% python3 -q
>>> import numpy as np
>>> from numpy import linalg as LA
>>> np.set_printoptions(precision=3, suppress=True, linewidth=200, legacy="1.25")
>>> def rnd(a):
...     return np.round(a, 3) + 0
... 
>>> K = np.loadtxt("dump.csv", delimiter=",")
>>> K
array([[-0.7  , -1.1  ,  1.536],
       [-1.1  , -0.2  ,  2.269],
       [ 0.6  , -0.9  , -1.317],
       [ 0.1  ,  1.   , -0.161],
       [-1.7  , -0.4  ,  3.401],
       [ 1.5  ,  0.1  , -3.025],
       [-1.   ,  2.   ,  2.009],
       [-1.   , -0.5  ,  2.083],
       [-0.5  , -0.1  ,  1.089],
       [-0.6  ,  1.   ,  1.164],
       [ 0.1  ,  0.9  , -0.232],
       [-0.9  ,  1.1  ,  1.785],
       [ 0.3  ,  1.   , -0.691],
       [-1.   , -1.2  ,  2.038],
       [-0.8  ,  0.   ,  1.689],
       [ 0.2  ,  0.5  , -0.389],
       [-2.   ,  0.7  ,  4.039],
       [-1.1  , -1.4  ,  2.136],
       [ 0.1  , -1.9  , -0.237],
       [-1.5  , -1.2  ,  2.943],
       [ 0.5  ,  0.1  , -1.008],
       [ 1.8  , -0.5  , -3.65 ],
       [ 0.5  , -1.4  , -0.814],
       [ 1.   , -0.6  , -1.875],
       [-0.3  , -0.3  ,  0.456],
       [-0.1  ,  1.3  ,  0.243],
       [-0.2  , -0.3  ,  0.341],
       [-1.   , -0.9  ,  2.074],
       [ 1.2  , -2.9  , -2.421],
       [ 0.3  ,  0.6  , -0.527],
       [-0.5  , -0.2  ,  1.287],
       [-1.3  , -1.3  ,  2.757],
       [ 1.2  ,  0.9  , -2.474],
       [-1.9  , -1.8  ,  3.884],
       [-0.8  ,  1.   ,  1.571],
       [ 0.6  , -0.5  , -1.119]])
>>> Xc = (K - K.mean(axis=0)) / K.std(axis=0)
>>> rnd(Xc.std(axis=0))
array([1., 1., 1.])
>>> np.argwhere(np.abs(Xc) > 2)
array([[ 6,  1],
       [21,  0],
       [21,  2],
       [28,  1]])
>>> beta = LA.lstsq(np.delete(Xc, 0, axis=1), Xc[:, 0])[0]
>>> rnd(beta)
array([-0.007, -0.999])
>>> np.abs(beta).argmax()
1
